$ python3 -q
>>> import numpy as np
>>> np.set_printoptions(precision=1, suppress=True, linewidth=160)
>>> rd = lambda a: np.round(a, 1) + 0
>>> W0 = np.load("case16.npy")
>>> print(W0)
[[-1  0  6  0]
 [ 0 -2  0  0]
 [ 7  0 -1  0]
 [ 0 -3  0  6]]
>>> # 2 groups of indices that never mix
>>> rng = np.random.default_rng(58)
>>> lab = rng.permutation(4)
>>> print(lab)
[0 2 3 1]
>>> Y = W0[lab][:, lab]
>>> print(np.diag(Y))
[-1 -1  6 -2]
>>> print(rd(np.linalg.det(Y)), rd(np.linalg.det(W0[lab])))
492.0 492.0
>>> print(rd(np.sort(np.abs(np.linalg.eigvals(Y)))))
[2.  5.5 6.  7.5]
>>> print(np.flatnonzero(np.linalg.matrix_power((W0 != 0) + (W0.T != 0) + np.eye(4), 4)[2]))
[0 2]
>>> print(rd(np.linalg.det(W0)))
492.0
>>> x = np.array([9, 4, 2, -4])
>>> rhs = W0 @ x
>>> beta, lr = np.zeros(4), 1 / np.linalg.norm(W0, 2) ** 2
>>> for i in range(150):
...     beta -= lr * W0.T @ (W0 @ beta - rhs)
...     if i % 50 == 0: print(i, round(np.linalg.norm(W0 @ beta - rhs), 1))
... 
0 19.2
50 0.2
100 0.0
>>> print(rd(beta))
[ 9.  4.  2. -4.]
>>> print(rd(np.linalg.cond(W0)))
4.3
>>> data = np.array([[0, 0, 2, 1, 2, 2],
...     [2, 1, 2, 2, 0, 2],
...     [2, 1, 0, 0, 1, 1],
...     [0, 1, 0, 2, 1, 2],
...     [0, 0, 2, 1, 1, 2]])
>>> print(data)
[[0 0 2 1 2 2]
 [2 1 2 2 0 2]
 [2 1 0 0 1 1]
 [0 1 0 2 1 2]
 [0 0 2 1 1 2]]
>>> Y = data / np.linalg.norm(data, axis=1, keepdims=True)
>>> cov = Y @ Y.T
>>> print((np.abs(cov) > 0.9).astype(int))
[[1 0 0 0 1]
 [0 1 0 0 0]
 [0 0 1 0 0]
 [0 0 0 1 0]
 [1 0 0 0 1]]
>>> theta = np.radians(60)
>>> R = np.eye(6)
>>> R[0, 0] = R[2, 2] = np.cos(theta)
>>> R[0, 2], R[2, 0] = -np.sin(theta), np.sin(theta)
>>> print(rd(R))
[[ 0.5  0.  -0.9  0.   0.   0. ]
 [ 0.   1.   0.   0.   0.   0. ]
 [ 0.9  0.   0.5  0.   0.   0. ]
 [ 0.   0.   0.   1.   0.   0. ]
 [ 0.   0.   0.   0.   1.   0. ]
 [ 0.   0.   0.   0.   0.   1. ]]
>>> Y = data @ R.T
>>> print(rd(np.abs(Y - data).max(axis=0)))
[2.7 0.  1.7 0.  0.  0. ]
>>> print(rd(np.linalg.det(R)), np.trace(R))
1.0 5.0
>>> Y = np.array([[0, 1, 1, 1, 1],
...     [0, 0, 1, 0, 1],
...     [1, 2, 1, 0, 2],
...     [0, 2, 0, 0, 1],
...     [0, 2, 1, 2, 2]])
>>> feats = Y - Y.T
>>> print(feats)
[[ 0  1  0  1  1]
 [-1  0 -1 -2 -1]
 [ 0  1  0  0  1]
 [-1  2  0  0 -1]
 [-1  1 -1  1  0]]
>>> proj = np.triu(np.array([[-2, 5, -3, -2, -2],
...     [0, 2, 1, 1, 3],
...     [-5, -3, 5, -3, 5],
...     [-1, 3, 4, 3, 5],
...     [-5, 4, 1, -2, 1]]), 1) + np.eye(5)
>>> Y = proj @ feats @ np.linalg.inv(proj)
>>> print(np.trace(Y), np.trace(feats))
0.0 0
>>> print(np.linalg.matrix_rank(Y))
4
>>> print(proj @ feats - feats @ proj)
[[ -1.  -9.  -4. -13. -14.]
 [ -4.  11.  -6.  -2.  13.]
 [ -2.  -1.  -6.   4.   0.]
 [ -5.  10. -10.   1.  -8.]
 [  0.   5.  -4.  -6.  -5.]]
>>> W = np.array([[1, -2, -4, -2, 4, 3],
...     [3, -4, -1, -3, 3, 3],
...     [-2, -2, -5, 1, 4, -1],
...     [-2, -2, -2, 3, -1, 1],
...     [0, 0, 0, 3, 1, 1]])
>>> beta = np.array([-4, 7, 3, 5, -5, -6])
>>> act = np.maximum(feats @ W + beta, 0)
>>> print((act > 0).mean(axis=0))
[0.4 1.  0.8 0.6 0.  0. ]
>>> basis = np.array([[-1, -2], [1, -2], [-1, -2], [1, -2], [-1, 0], [3, 1]])
>>> print(W @ basis)
[[ 4 17]
 [-3 13]
 [-1 15]
 [ 9  7]
 [ 5 -5]]
>>> mat = np.load("x.npy")
>>> print(mat)
[[ 1.   2.7 -0.9]
 [ 0.2  2.2 -2.1]
 [-2.1  1.5 -1.5]
 [-0.7 -2.6  1.3]
 [-1.6 -1.6 -2. ]
 [-2.6 -1.5  0.2]
 [ 0.6 -1.6  2.4]
 [ 0.9  1.2  2.6]
 [-0.6  2.9 -0.7]
 [ 0.1 -1.1 -2.8]]
>>> proj = mat @ np.linalg.solve(mat.T @ mat, mat.T)
>>> print(rd(np.trace(proj)))
3.0
>>> print(np.linalg.matrix_rank(np.eye(10) - proj))
7
>>> print(rd(proj @ mat[:, 2]))
[-0.9 -2.1 -1.5  1.3 -2.   0.2  2.4  2.6 -0.7 -2.8]
>>> E = np.load("layer12.npy")
>>> print(E)
[[-10.9   0.  -15.6  -5.5]
 [ -8.8  -0.7 -14.   -3.6]
 [-11.    1.  -14.3  -4.7]
 [ -9.1   0.4 -12.7  -3.2]
 [-10.8  -1.5 -14.7  -5.7]
 [-10.6  -0.4 -16.   -5.1]
 [-11.    0.5 -16.   -4.7]
 [-10.2  -1.2 -14.1  -4.2]
 [-10.6  -0.5 -16.6  -5.1]
 [ -9.3  -0.1 -13.9  -4.4]
 [ -9.   -0.4 -14.5  -5. ]
 [ -9.3   0.6 -15.3  -5.1]
 [ -8.2  -0.4 -16.1  -5.7]
 [-10.6   1.6 -14.1  -5.8]
 [ -9.9   0.  -14.9  -4.2]
 [-11.4   1.8 -15.5  -3.9]
 [ -9.5  -1.9 -15.8  -5.4]
 [ -9.   -0.5 -15.2  -5. ]
 [ -8.4   0.1 -15.   -3.4]
 [-10.8   0.6 -15.6  -5.7]
 [ -8.9   0.  -14.6  -4.5]
 [ -8.2  -1.3 -15.6  -3.2]
 [ -8.9  -0.6 -13.7  -5.9]
 [ -8.6   0.2 -14.3  -5.9]]
>>> Uu, sv, VT = np.linalg.svd(E)
>>> print(rd(sv))
[90.5  5.1  3.9  3.2]
>>> Y = Uu[:, :1] @ np.diag(sv[:1]) @ VT[:1]
>>> print(rd(np.linalg.norm(E - Y, 2)), rd(sv[1]))
5.1 5.1
>>> dist = np.linalg.norm(E[:, None] - E[None], axis=-1)
>>> print(dist.shape)
(24, 24)
>>> print(np.unravel_index(dist.round(6).argmax(), dist.shape))
(np.int64(13), np.int64(21))
>>> print(np.linalg.matrix_rank(dist ** 2))
6
>>> print(dist[5].round(6).argsort(kind="stable")[:4])
[5 8 0 6]
>>> print(dist.mean(axis=1).argmax())
3
>>> print((dist + 1e9 * np.eye(24)).round(6).argmin(axis=1))
[19  9 13  1  7  8  0  9  5 20 20 17 17  2 20  6 17 10 20  0 10 18 23 22]
>>> print(rd(dist[5]))
[0.8 3.1 2.3 4.2 1.8 0.  1.1 2.3 0.6 2.6 2.2 1.8 2.5 2.8 1.6 2.7 1.9 1.8 3.  1.2 2.3 3.2 3.  2.8]
>>> Y = E / np.linalg.norm(E, axis=1, keepdims=True)
>>> cov = Y @ Y.T
>>> print(rd(cov[22]))
[1. 1. 1. 1. 1. 1. 1. 1. 1. 1. 1. 1. 1. 1. 1. 1. 1. 1. 1. 1. 1. 1. 1. 1.]
>>> print(rd(np.degrees(np.arccos(np.clip(cov[22, 12], -1, 1)))))
6.2
>>> print((cov - 2 * np.eye(24)).round(6).argmax(axis=1))
[ 9  8  6  6  7  9 14  5  5  5 17 20 17  2  9  3 17 10  1  0  8 18 23 22]
>>> basis = E[[12, 10]].astype(float)
>>> for _ in range(3):
...     lab = np.linalg.norm(E[:, None] - basis, axis=-1).argmin(axis=1)
...     basis = np.array([E[lab == j].mean(axis=0) for j in range(2)])
... 
>>> print(lab)
[1 1 1 1 1 0 1 1 0 1 1 1 0 1 1 1 0 0 1 1 1 0 1 1]
>>> print(rd(basis))
[[ -9.4  -0.8 -15.9  -4.9]
 [ -9.8   0.1 -14.6  -4.7]]
>>> print(np.bincount(lab))
[ 6 18]
>>> print(rd(basis[1] - basis[0]))
[-0.5  1.   1.3  0.2]
>>> print(np.unravel_index(np.abs(basis).argmax(), basis.shape))
(np.int64(0), np.int64(2))
>>> print(np.linalg.matrix_rank(basis))
2
>>> print(np.count_nonzero(basis))
8
>>> print(rd(np.linalg.norm(basis)))
26.4
>>> print(rd(basis.sum(axis=0)))
[-19.2  -0.7 -30.5  -9.7]
>>> print(rd(basis - basis[0]))
[[ 0.   0.   0.   0. ]
 [-0.5  1.   1.3  0.2]]
>>> M = np.load("out6.npy")
>>> print(M)
[[0 0 0 1 0 0]
 [0 0 0 0 1 0]
 [0 0 0 0 0 1]
 [1 0 0 0 0 0]
 [0 1 0 0 0 0]
 [0 0 1 0 0 0]]
>>> # keeps lengths
>>> vals, V = np.linalg.eigh(M)
>>> print(rd(np.linalg.svd(M, compute_uv=False)))
[1. 1. 1. 1. 1. 1.]
>>> print(rd(np.linalg.eigvalsh(M @ M)))
[1. 1. 1. 1. 1. 1.]
>>> print(vals.sum(), np.trace(M))
0.0 0
>>> print(rd(V.T @ M @ V))
[[-1.  0.  0.  0.  0.  0.]
 [ 0. -1.  0.  0.  0.  0.]
 [ 0.  0. -1.  0.  0.  0.]
 [ 0.  0.  0.  1.  0.  0.]
 [ 0.  0.  0.  0.  1.  0.]
 [ 0.  0.  0.  0.  0.  1.]]
>>> print(rd(V @ np.diag(vals) @ V.T))
[[0. 0. 0. 1. 0. 0.]
 [0. 0. 0. 0. 1. 0.]
 [0. 0. 0. 0. 0. 1.]
 [1. 0. 0. 0. 0. 0.]
 [0. 1. 0. 0. 0. 0.]
 [0. 0. 1. 0. 0. 0.]]
>>> x = np.array([0, 2, 1, 1, 2, 0])
>>> print(rd(np.linalg.inv(M)))
[[0. 0. 0. 1. 0. 0.]
 [0. 0. 0. 0. 1. 0.]
 [0. 0. 0. 0. 0. 1.]
 [1. 0. 0. 0. 0. 0.]
 [0. 1. 0. 0. 0. 0.]
 [0. 0. 1. 0. 0. 0.]]
>>> print(rd(np.linalg.det(M)))
-1.0
>>> print(M.T @ (M @ x))
[0 2 1 1 2 0]
>>> print([p for p in range(1, 25) if np.allclose(np.linalg.matrix_power(M, p), np.eye(6))])
[2, 4, 6, 8, 10, 12, 14, 16, 18, 20, 22, 24]
>>> def softmax(z):
...     e = np.exp(z - z.max(axis=-1, keepdims=True))
...     return e / e.sum(axis=-1, keepdims=True)
... 
>>> print(rd(softmax(M[3])))
[0.4 0.1 0.1 0.1 0.1 0.1]
>>> print(softmax(M).sum(axis=1))
[1. 1. 1. 1. 1. 1.]
>>> print(rd(softmax(10 * M[3])))
[1. 0. 0. 0. 0. 0.]
>>> print(rd(softmax(M[3] + 5)))
[0.4 0.1 0.1 0.1 0.1 0.1]
>>> att = M @ M.T / np.sqrt(6)
>>> print(softmax(att).round(6).argmax(axis=1))
[0 1 2 3 4 5]
>>> print(rd(np.linalg.norm(data, "nuc")))
13.2
>>> print(np.linalg.norm(data, axis=1).argmax())
1
>>> print(rd(np.linalg.norm(data) ** 2 / np.linalg.norm(data, 2) ** 2))
1.3
>>> print(rd(np.linalg.norm(data, axis=1)))
[3.6 4.1 2.6 3.2 3.2]
